>>> import numpy as np
>>> np.set_printoptions(suppress=True, linewidth=160)
>>> def tidy(a):
...     return np.round(a, 3) + 0
... 
>>> M = np.array([[0.0, 1.0, 2.0, 2.0, -1.0, -1.0, -1.0],
...     [3.0, 3.0, -2.0, 0.0, 1.0, 1.0, 2.0],
...     [0.0, 0.0, 3.0, -3.0, 2.0, 0.0, 0.0],
...     [0.0, 0.0, -2.0, 2.0, -3.0, -3.0, 1.0],
...     [0.0, 0.0, 1.0, -2.0, 0.0, 1.0, -3.0],
...     [0.0, 0.0, -2.0, 3.0, -2.0, 0.0, -2.0],
...     [0.0, 0.0, -3.0, 1.0, 1.0, 0.0, 3.0]])
>>> cov = M.T @ M
>>> print(tidy(np.linalg.eigvalsh(cov)[::-1]))
[68.345 42.729 16.344 11.839  5.369  0.298  0.075]
>>> print(np.allclose(cov, cov.T))
True
>>> print(np.linalg.matrix_rank(cov))
7
>>> print((M @ M.T).shape)
(7, 7)
>>> print(cov)
[[  9.   9.  -6.   0.   3.   3.   6.]
 [  9.  10.  -4.   2.   2.   2.   5.]
 [ -6.  -4.  35. -20.   9.   3. -16.]
 [  0.   2. -20.  31. -19. -10.   3.]
 [  3.   2.   9. -19.  20.  11.   7.]
 [  3.   2.   3. -10.  11.  12.  -3.]
 [  6.   5. -16.   3.   7.  -3.  28.]]
>>> vals, vecs = np.linalg.eigh(cov)
>>> x = np.array([-2, -1, -1, 2, 1, 2, 0])
>>> print(np.abs(cov).sum(axis=1).max(), tidy(np.abs(vals).max()))
93.0 68.345
>>> print((np.sign(vecs[:, -1].round(6)) == np.sign(vecs[0, -1].round(6))).astype(int))
[1 1 0 1 0 0 1]
>>> print(x @ cov @ x)
159.0
>>> print(np.linalg.norm(M, axis=1).argmax())
1
>>> print(M[6] @ M[3])
8.0
>>> print(tidy(np.linalg.norm(M, axis=0)))
[3.    3.162 5.916 5.568 4.472 3.464 5.292]
>>> print(tidy(np.linalg.norm(M, "nuc")))
25.425
>>> print(tidy(np.linalg.norm(M, 1)), tidy(np.linalg.norm(M, np.inf)))
15.0 12.0
>>> print(tidy(np.linalg.det(M)))
-261.0
>>> print(tidy(np.sort(np.abs(np.linalg.eigvals(M)))))
[0.791 0.983 0.983 3.725 3.725 3.791 6.491]
>>> print(tidy(np.linalg.matrix_power(M, 2)))
[[  3.   3.   4.  -4.   0.  -6.   6.]
 [  9.  12. -13.  15.  -4.   1.   4.]
 [  0.   0.  17. -19.  15.  11.  -9.]
 [  0.   0. -10.   8.  -3.  -9.  20.]
 [  0.   0.  14.  -7.   3.   6. -13.]
 [  0.   0.  -8.  14. -15. -11.   3.]
 [  0.   0. -19.  12.  -6.  -2.   7.]]
>>> assert M == M.T
Traceback (most recent call last):
  File "<python-input-23>", line 1, in <module>
    assert M == M.T
           ^^^^^^^^
ValueError: The truth value of an array with more than one element is ambiguous. Use a.any() or a.all()
>>> print(tidy(np.abs(np.linalg.eigvals(M)).max()))
6.491
>>> print((M + M.T) / 2)
[[ 0.   2.   1.   1.  -0.5 -0.5 -0.5]
 [ 2.   3.  -1.   0.   0.5  0.5  1. ]
 [ 1.  -1.   3.  -2.5  1.5 -1.  -1.5]
 [ 1.   0.  -2.5  2.  -2.5  0.   1. ]
 [-0.5  0.5  1.5 -2.5  0.  -0.5 -1. ]
 [-0.5  0.5 -1.   0.  -0.5  0.  -1. ]
 [-0.5  1.  -1.5  1.  -1.  -1.   3. ]]
>>> W2 = np.sign(np.array([[1, 1, -1, -1], [-2, 1, 2, -1], [1, 0, 0, -2], [1, 0, 2, -2]]))
>>> other = (np.tril(W2, -1) + np.eye(4)) @ (np.triu(W2, 1) + np.eye(4))
>>> vals = np.array([0, 1, 3, 5])
>>> A = np.rint(other * vals @ np.linalg.inv(other)) + 0
>>> print(A)
[[  5.   1.   4.  -8.]
 [ -6.   0.   0.   6.]
 [  2.   1.   9. -10.]
 [  2.   1.   4.  -5.]]
>>> U, sv, vt = np.linalg.svd(A)
>>> print(tidy(sv))
[19.177  6.458  0.727  0.   ]
>>> other = U[:, :3] @ np.diag(sv[:3]) @ vt[:3]
>>> print(np.linalg.matrix_rank(other))
3
>>> print(tidy(np.abs(A - other).max()))
0.0
>>> print(np.linalg.matrix_rank(A, rtol=0.05))
2
>>> other = np.array([[2], [-3], [-2], [-3], [0], [-3], [-1], [2], [1]])
>>> W2 = np.array([[-2, -1, -1, 0]])
>>> F = other @ W2
>>> print(F)
[[-4 -2 -2  0]
 [ 6  3  3  0]
 [ 4  2  2  0]
 [ 6  3  3  0]
 [ 0  0  0  0]
 [ 6  3  3  0]
 [ 2  1  1  0]
 [-4 -2 -2  0]
 [-2 -1 -1  0]]
>>> x = np.array([6, 1, 5, 1, 6, 2, 7])
>>> y = M @ x
>>> beta, lr = np.zeros(7), 1 / np.linalg.norm(M, 2) ** 2
>>> for i in range(40):
...     beta -= lr * M.T @ (M @ beta - y)
...     if i % 10 == 0: print(i, round(np.linalg.norm(M @ beta - y), 3))
... 
0 27.576
10 5.512
20 2.658
30 1.829
>>> print(tidy(np.linalg.cond(M)))
30.137
>>> U, sv, vt = np.linalg.svd(F)
>>> vecs = vt[:(sv > 1e-8).sum()]
>>> rng = np.random.default_rng(7303)
>>> x = F[0] + 4 * F[6] + rng.integers(2) * np.eye(4)[2]
>>> print(x)
[4. 2. 2. 0.]
>>> print(tidy(np.linalg.norm(x - vecs.T @ vecs @ x)))
0.0
>>> u = np.array([0, 2])
>>> print(np.cross(F[3, :3], F[2, :3]))
[0 0 0]
>>> print(np.polyval(u, F[3]))
[2 2 2 2]
>>> print(np.convolve(F[3], u))
[ 0 12  6  6  0]
>>> u = np.array([-4, 1, 5, 5, 1, -1, 5, -2, 0, 4, -3])
>>> data = -1 * np.eye(11) + np.outer(u, u)
>>> print(data)
[[ 15.  -4. -20. -20.  -4.   4. -20.   8.   0. -16.  12.]
 [ -4.   0.   5.   5.   1.  -1.   5.  -2.   0.   4.  -3.]
 [-20.   5.  24.  25.   5.  -5.  25. -10.   0.  20. -15.]
 [-20.   5.  25.  24.   5.  -5.  25. -10.   0.  20. -15.]
 [ -4.   1.   5.   5.   0.  -1.   5.  -2.   0.   4.  -3.]
 [  4.  -1.  -5.  -5.  -1.   0.  -5.   2.   0.  -4.   3.]
 [-20.   5.  25.  25.   5.  -5.  24. -10.   0.  20. -15.]
 [  8.  -2. -10. -10.  -2.   2. -10.   3.   0.  -8.   6.]
 [  0.   0.   0.   0.   0.   0.   0.   0.  -1.   0.   0.]
 [-16.   4.  20.  20.   4.  -4.  20.  -8.   0.  15. -12.]
 [ 12.  -3. -15. -15.  -3.   3. -15.   6.   0. -12.   8.]]
>>> vals, vecs = np.linalg.eigh(data)
>>> x = np.array([0, 1, 2, 2, 1, 1, 3, 0, 0, 1, 0])
>>> print(np.abs(data).sum(axis=1).max(), tidy(np.abs(vals).max()))
154.0 122.0
>>> print(tidy(x @ data @ x / (x @ x)), tidy(vals[0]), tidy(vals[-1]))
75.19 -1.0 122.0
>>> E = np.load("block0.npy")
>>> print(E)
[[ 14   3   3  -7   8 -11]
 [  3  27  21   6   3   0]
 [  3  21  19   4   3   4]
 [ -7   6   4   7  -7   7]
 [  8   3   3  -7  13  -9]
 [-11   0   4   7  -9  18]]
>>> print(tidy(E.mean(axis=0)))
[ 1.667 10.     9.     1.667  1.833  1.5  ]
>>> print(np.linalg.matrix_rank(E))
4
>>> np.linalg.rank(E)
Traceback (most recent call last):
  File "<python-input-67>", line 1, in <module>
    np.linalg.rank(E)
    ^^^^^^^^^^^^^^
AttributeError: module 'numpy.linalg' has no attribute 'rank'
>>> E[6]
Traceback (most recent call last):
  File "<python-input-68>", line 1, in <module>
    E[6]
    ~^^^
IndexError: index 6 is out of bounds for axis 0 with size 6
>>> print(tidy(np.linalg.svd(E, compute_uv=False)))
[46.502 38.687  7.588  5.223  0.     0.   ]
>>> print(np.abs(E).max())
27
>>> print(np.count_nonzero(E))
34
>>> print(np.linalg.matrix_rank(E, rtol=0.1))
4
>>> print(np.argsort(-np.linalg.norm(E, axis=0).round(6), kind="stable")[:3])
[1 2 5]
>>> J = np.load("layer9.npy")
>>> print(J)
[[20  9 14  4  5 12 17 14 16 13 14]
 [ 9 15  8  6  5  9 13  8 16 11  9]
 [14  8 16  5  5  8 12 14 17 12  9]
 [ 4  6  5  8  4  2  4  4 10  8  3]
 [ 5  5  5  4  8  5  7 10  8 10  6]
 [12  9  8  2  5 12 14  8 12 10 10]
 [17 13 12  4  7 14 20 14 17 17 14]
 [14  8 14  4 10  8 14 24 14 18 14]
 [16 16 17 10  8 12 17 14 26 17 11]
 [13 11 12  8 10 10 17 18 17 23 12]
 [14  9  9  3  6 10 14 14 11 12 14]]
>>> vals, vecs = np.linalg.eigh(J)
>>> print(tidy(vecs.T @ vecs))
[[1. 0. 0. 0. 0. 0. 0. 0. 0. 0. 0.]
 [0. 1. 0. 0. 0. 0. 0. 0. 0. 0. 0.]
 [0. 0. 1. 0. 0. 0. 0. 0. 0. 0. 0.]
 [0. 0. 0. 1. 0. 0. 0. 0. 0. 0. 0.]
 [0. 0. 0. 0. 1. 0. 0. 0. 0. 0. 0.]
 [0. 0. 0. 0. 0. 1. 0. 0. 0. 0. 0.]
 [0. 0. 0. 0. 0. 0. 1. 0. 0. 0. 0.]
 [0. 0. 0. 0. 0. 0. 0. 1. 0. 0. 0.]
 [0. 0. 0. 0. 0. 0. 0. 0. 1. 0. 0.]
 [0. 0. 0. 0. 0. 0. 0. 0. 0. 1. 0.]
 [0. 0. 0. 0. 0. 0. 0. 0. 0. 0. 1.]]
>>> print(tidy(vecs @ np.diag(vals) @ vecs.T))
[[20.  9. 14.  4.  5. 12. 17. 14. 16. 13. 14.]
 [ 9. 15.  8.  6.  5.  9. 13.  8. 16. 11.  9.]
 [14.  8. 16.  5.  5.  8. 12. 14. 17. 12.  9.]
 [ 4.  6.  5.  8.  4.  2.  4.  4. 10.  8.  3.]
 [ 5.  5.  5.  4.  8.  5.  7. 10.  8. 10.  6.]
 [12.  9.  8.  2.  5. 12. 14.  8. 12. 10. 10.]
 [17. 13. 12.  4.  7. 14. 20. 14. 17. 17. 14.]
 [14.  8. 14.  4. 10.  8. 14. 24. 14. 18. 14.]
 [16. 16. 17. 10.  8. 12. 17. 14. 26. 17. 11.]
 [13. 11. 12.  8. 10. 10. 17. 18. 17. 23. 12.]
 [14.  9.  9.  3.  6. 10. 14. 14. 11. 12. 14.]]
>>> print(tidy(np.abs(vecs[:, -1])))
[0.339 0.261 0.294 0.134 0.172 0.248 0.364 0.347 0.395 0.365 0.282]
>>> print(tidy(np.linalg.eigvalsh(J + -3 * np.eye(11))))
[ -3.     -2.815  -2.434  -2.017   0.28    0.985   2.236   7.712  12.229  14.022 125.803]
>>> print(tidy(vals.sum()), np.trace(J))
186.0 186
>>> print(tidy(np.linalg.eigvalsh(J @ J)))
[    0.        0.034     0.321     0.965    10.757    15.877    27.417   114.755   231.924   289.734 16590.216]
>>> other = np.array([[2, 3, -1, -1, 1, 2, 1, -2, -2, 1, 2, -1],
...     [2, -2, 3, -1, -2, -2, 1, 2, 1, -1, 0, 3],
...     [-1, 0, -1, -2, 0, -2, 3, 3, 2, -3, -2, -1],
...     [3, -1, 2, -2, 2, 2, 3, 0, 2, -2, -3, -1],
...     [2, 0, -3, -3, 3, -2, -2, -1, 2, -3, -3, 2],
...     [3, -2, -3, 2, 2, 2, -2, -3, -1, 3, -2, 2],
...     [-1, -2, -3, 2, 1, 3, 3, -1, 3, 2, -1, -1],
...     [2, 3, -1, -2, 1, 0, -2, 2, 3, -1, 1, 2],
...     [0, 2, 0, 3, 0, -2, 0, 3, -3, 0, -1, 2],
...     [-1, -1, 0, 1, 0, 1, 1, -3, 0, 0, -2, -3],
...     [3, 2, -3, -2, -1, -2, 0, 1, 3, -3, -3, -1],
...     [2, -2, -1, 1, -2, 2, -3, 3, -3, 1, 1, 1]])
>>> arr = np.triu(other, 1)
>>> print(arr)
[[ 0  3 -1 -1  1  2  1 -2 -2  1  2 -1]
 [ 0  0  3 -1 -2 -2  1  2  1 -1  0  3]
 [ 0  0  0 -2  0 -2  3  3  2 -3 -2 -1]
 [ 0  0  0  0  2  2  3  0  2 -2 -3 -1]
 [ 0  0  0  0  0 -2 -2 -1  2 -3 -3  2]
 [ 0  0  0  0  0  0 -2 -3 -1  3 -2  2]
 [ 0  0  0  0  0  0  0 -1  3  2 -1 -1]
 [ 0  0  0  0  0  0  0  0  3 -1  1  2]
 [ 0  0  0  0  0  0  0  0  0  0 -1  2]
 [ 0  0  0  0  0  0  0  0  0  0 -2 -3]
 [ 0  0  0  0  0  0  0  0  0  0  0 -1]
 [ 0  0  0  0  0  0  0  0  0  0  0  0]]
>>> def softmax(z):
...     e = np.exp(z - z.max(axis=-1, keepdims=True))
...     return e / e.sum(axis=-1, keepdims=True)
... 
>>> print(tidy(softmax(A).sum(axis=1)))
[1. 1. 1. 1.]
>>> print(tidy(softmax(10 * A[1])))
[0. 0. 0. 1.]
>>> print(tidy(softmax(A[1] + -2)))
[0.    0.002 0.002 0.995]
>>> scores = A @ A.T / np.sqrt(4)
>>> print(softmax(scores).round(6).argmax(axis=1))
[2 1 2 2]
>>> print(tidy(softmax(scores)))
[[0. 0. 1. 0.]
 [0. 1. 0. 0.]
 [0. 0. 1. 0.]
 [0. 0. 1. 0.]]
>>> print(tidy(softmax(scores + np.triu(np.full(scores.shape, -np.inf), 1))))
[[1. 0. 0. 0.]
 [0. 1. 0. 0.]
 [0. 0. 1. 0.]
 [0. 0. 1. 0.]]
>>> print(tidy(softmax(scores)[1] @ A))
[-6.  0.  0.  6.]
